% python3 -q
>>> import numpy as np
>>> np.set_printoptions(precision=3, suppress=True, linewidth=100)
>>> rng = np.random.default_rng(85)
>>> F = rng.normal(size=(12, 3)) + 3 * np.array([2, -1, 2])
>>> print(F)
[[ 7.296 -4.111  5.071]
 [ 5.078 -3.099  6.385]
 [ 6.433 -2.713  5.076]
 [ 5.656 -2.804  5.727]
 [ 4.825 -1.122  5.546]
 [ 4.631 -3.85   4.907]
 [ 3.825 -2.792  6.825]
 [ 4.57  -3.223  6.156]
 [ 7.061 -3.48   7.449]
 [ 5.355 -3.966  5.241]
 [ 6.576 -2.832  6.503]
 [ 5.241 -3.401  5.406]]
>>> T = np.stack([F, -3 * F, F[::-1]])
>>> np.einsum("bij,cij->bc", T, T)
array([[  924.122, -2772.366,   898.501],
       [-2772.366,  8317.098, -2695.504],
       [  898.501, -2695.504,   924.122]])
>>> (T @ F.T).shape
(3, 12, 12)
>>> vec = np.array([-3, 3, -3])
>>> h = np.maximum(F @ vec, 0)
>>> print(np.maximum(F @ vec, 0) - np.maximum(-F @ vec, 0))
[-49.433 -43.687 -42.667 -42.559 -34.478 -40.164 -40.325 -41.843 -53.971 -43.687 -47.735 -42.143]
>>> np.flatnonzero(h > 1e-9)
array([], dtype=int64)
>>> mat = np.loadtxt("layer3.csv", delimiter=",")
>>> mat
array([[ 1., -2.,  4.],
       [ 1., -1.,  1.],
       [ 1.,  0.,  0.]])
>>> B = mat + rng.integers(-2, 3, (3, 1)) @ rng.integers(-2, 3, (1, 3))
>>> B
array([[ 1., -2.,  4.],
       [ 1., -1.,  1.],
       [ 1.,  0.,  0.]])
>>> np.linalg.svd(B - mat, compute_uv=False)
array([0., 0., 0.])
>>> print(np.linalg.matrix_rank(B - mat, tol=1e-8))
0
>>> np.abs(B - mat).sum(axis=1)
array([0., 0., 0.])
>>> Q, evecs = np.linalg.qr(mat[:, :2])[0], np.linalg.qr(mat[:, 2:])[0]
>>> s = np.linalg.svd(Q.T @ evecs, compute_uv=False)
>>> (s > 0.9).sum()
np.int64(1)
>>> E = np.load("out5.npy")
>>> print(E)
[[ 0.04  0.08  0.02  0.02]
 [ 0.52  1.04  0.26  0.26]
 [ 0.04  0.08  0.02  0.02]
 [-0.24 -0.48 -0.12 -0.12]]
>>> rank = np.linalg.matrix_rank(E)
>>> print(rank)
1
>>> N = np.linalg.svd(E)[2][rank:].T
>>> np.linalg.matrix_rank(E.T @ E), np.linalg.matrix_rank(E @ E.T)
(np.int64(1), np.int64(1))
>>> [int(np.linalg.matrix_rank(np.delete(E, i, axis=0))) for i in range(4)]
[1, 1, 1, 1]
>>> np.allclose(E @ N, 0)
True
>>> [int(np.linalg.matrix_rank(E[:i])) for i in range(1, len(E) + 1)]
[1, 1, 1, 1]
>>> [int(np.linalg.matrix_rank(E[:, :j + 1])) for j in range(4)]
[1, 1, 1, 1]
>>> N @ N.T
array([[ 0.818, -0.364, -0.091, -0.091],
       [-0.364,  0.273, -0.182, -0.182],
       [-0.091, -0.182,  0.955, -0.045],
       [-0.091, -0.182, -0.045,  0.955]])
>>> Uu, s, VT = np.linalg.svd(E)
>>> evecs = VT[:(s > 1e-8).sum()]
>>> vec = E[2] + 3 * E[0] + rng.integers(2) * np.eye(4)[2]
>>> vec
array([0.16, 0.32, 0.08, 0.08])
>>> round(float(np.linalg.norm(vec - evecs.T @ evecs @ vec)), 3)
0.0
>>> Uu, s, VT = np.linalg.svd(E)
>>> s.round(3) + 0
array([1.35, 0.  , 0.  , 0.  ])
>>> np.argmax(s[:-1] / (s[1:] + 1e-6)) + 1
np.int64(1)
>>> B = Uu[:, :1] @ np.diag(s[:1]) @ VT[:1]
>>> np.linalg.matrix_rank(B)
np.int64(1)
>>> B
array([[ 0.04,  0.08,  0.02,  0.02],
       [ 0.52,  1.04,  0.26,  0.26],
       [ 0.04,  0.08,  0.02,  0.02],
       [-0.24, -0.48, -0.12, -0.12]])
>>> round(np.linalg.norm(E - B, 2), 3), np.round(s[1], 3)
(np.float64(0.0), np.float64(0.0))
>>> theta = np.radians(120)
>>> r_ = np.eye(4)
>>> r_[1, 1] = r_[2, 2] = np.cos(theta)
>>> r_[1, 2], r_[2, 1] = -np.sin(theta), np.sin(theta)
>>> r_
array([[ 1.   ,  0.   ,  0.   ,  0.   ],
       [ 0.   , -0.5  , -0.866,  0.   ],
       [ 0.   ,  0.866, -0.5  ,  0.   ],
       [ 0.   ,  0.   ,  0.   ,  1.   ]])
>>> B = E @ r_.T
>>> B
array([[ 0.04 , -0.057,  0.059,  0.02 ],
       [ 0.52 , -0.745,  0.771,  0.26 ],
       [ 0.04 , -0.057,  0.059,  0.02 ],
       [-0.24 ,  0.344, -0.356, -0.12 ]])
>>> print(np.round(np.linalg.svd(E, compute_uv=False), 3) + 0, np.round(np.linalg.svd(B, compute_uv=False), 3) + 0)
[1.35 0.   0.   0.  ] [1.35 0.   0.   0.  ]
>>> np.allclose(E @ E.T, B @ B.T)
True
>>> np.allclose(np.linalg.norm(E, axis=1), np.linalg.norm(B, axis=1))
True
>>> W0 = np.load("w.npy")
>>> W0
array([[ 21,  -2,   0,   2],
       [ -1,  59,   1,  -1],
       [  1,   1, -19,   2],
       [  1,   1,   2,  59]])
>>> Q, r_ = np.linalg.qr(W0)
>>> round(float(abs(r_[0, 0])), 3), round(float(np.linalg.norm(W0[:, 0])), 3)
(21.071, 21.071)
>>> np.allclose(r_.T @ r_, W0.T @ W0)
True
>>> Q.shape, r_.shape
((4, 4), (4, 4))
>>> np.round(Q.T @ Q, 3) + 0
array([[1., 0., 0., 0.],
       [0., 1., 0., 0.],
       [0., 0., 1., 0.],
       [0., 0., 0., 1.]])
>>> Q
array([[-0.997, -0.046,  0.043, -0.053],
       [ 0.047, -0.999,  0.016, -0.02 ],
       [-0.047, -0.021, -0.993,  0.103],
       [-0.047, -0.021,  0.106,  0.993]])
>>> np.trace(Q @ Q.T)
np.float64(4.0)
